In [1]: import numpy as np

In [2]: np.set_printoptions(precision=2, suppress=True, linewidth=160, floatmode="fixed")

In [3]: Y = np.array([[1, 0], [0, 2], [2, 1]])

In [4]: data = np.tile(Y, (2, 3))

In [5]: data
Out[5]: 
array([[1, 0, 1, 0, 1, 0],
       [0, 2, 0, 2, 0, 2],
       [2, 1, 2, 1, 2, 1],
       [1, 0, 1, 0, 1, 0],
       [0, 2, 0, 2, 0, 2],
       [2, 1, 2, 1, 2, 1]])

In [6]: # looks like rank 2

In [7]: np.argsort(-np.linalg.norm(data, axis=0).round(6), kind="stable")[:3]
Out[7]: array([0, 1, 2])

In [8]: np.linalg.cond(data) > 100
Out[8]: np.True_

In [9]: np.round(np.linalg.norm(data, 2) / np.linalg.norm(data), 2)
Out[9]: np.float64(0.84)

In [10]: np.linalg.lstsq(data[:-1].T, data[-1])[2]
Out[10]: np.int32(2)

In [11]: np.unique(data.round(6), axis=0).shape
Out[11]: (3, 6)

In [12]: np.allclose(data[:-1].T @ np.linalg.lstsq(data[:-1].T, data[-1])[0], data[-1])
Out[12]: True

In [13]: rank = np.linalg.matrix_rank(data)

In [14]: rank
Out[14]: np.int64(2)

In [15]: N = np.linalg.svd(data)[2][rank:].T

In [16]: N.shape
Out[16]: (6, 4)

In [17]: np.round(data @ N, 2) + 0
Out[17]: 
array([[0.00, 0.00, 0.00, 0.00],
       [0.00, 0.00, 0.00, 0.00],
       [0.00, 0.00, 0.00, 0.00],
       [0.00, 0.00, 0.00, 0.00],
       [0.00, 0.00, 0.00, 0.00],
       [0.00, 0.00, 0.00, 0.00]])

In [18]: [int(np.linalg.matrix_rank(data[:i])) for i in range(1, len(data) + 1)]
Out[18]: [1, 2, 2, 2, 2, 2]

In [19]: np.round(N @ N.T, 2) + 0
Out[19]: 
array([[ 0.67,  0.00, -0.33,  0.00, -0.33,  0.00],
       [ 0.00,  0.67,  0.00, -0.33,  0.00, -0.33],
       [-0.33,  0.00,  0.67,  0.00, -0.33,  0.00],
       [ 0.00, -0.33,  0.00,  0.67,  0.00, -0.33],
       [-0.33,  0.00, -0.33,  0.00,  0.67,  0.00],
       [ 0.00, -0.33,  0.00, -0.33,  0.00,  0.67]])

In [20]: def softmax(z):
    ...:     e = np.exp(z - z.max(axis=-1, keepdims=True))
    ...:     return e / e.sum(axis=-1, keepdims=True)
    ...: 

In [21]: softmax(data[5])
Out[21]: array([0.24, 0.09, 0.24, 0.09, 0.24, 0.09])

In [22]: softmax(data).sum(axis=1)
Out[22]: array([1.00, 1.00, 1.00, 1.00, 1.00, 1.00])

In [23]: np.round(softmax(10 * data[5]), 2) + 0
Out[23]: array([0.33, 0.00, 0.33, 0.00, 0.33, 0.00])

In [24]: scores = data @ data.T / np.sqrt(6)

In [25]: np.round(softmax(scores + np.triu(np.full(scores.shape, -np.inf), 1)), 2) + 0
Out[25]: 
array([[1.00, 0.00, 0.00, 0.00, 0.00, 0.00],
       [0.01, 0.99, 0.00, 0.00, 0.00, 0.00],
       [0.02, 0.02, 0.95, 0.00, 0.00, 0.00],
       [0.18, 0.05, 0.60, 0.18, 0.00, 0.00],
       [0.00, 0.48, 0.04, 0.00, 0.48, 0.00],
       [0.01, 0.01, 0.48, 0.01, 0.01, 0.48]])

In [26]: softmax(scores).round(6).argmax(axis=1)
Out[26]: array([2, 1, 2, 2, 1, 2])

In [27]: np.round(softmax(scores), 2) + 0
Out[27]: 
array([[0.11, 0.03, 0.36, 0.11, 0.03, 0.36],
       [0.00, 0.46, 0.04, 0.00, 0.46, 0.04],
       [0.01, 0.01, 0.48, 0.01, 0.01, 0.48],
       [0.11, 0.03, 0.36, 0.11, 0.03, 0.36],
       [0.00, 0.46, 0.04, 0.00, 0.46, 0.04],
       [0.01, 0.01, 0.48, 0.01, 0.01, 0.48]])
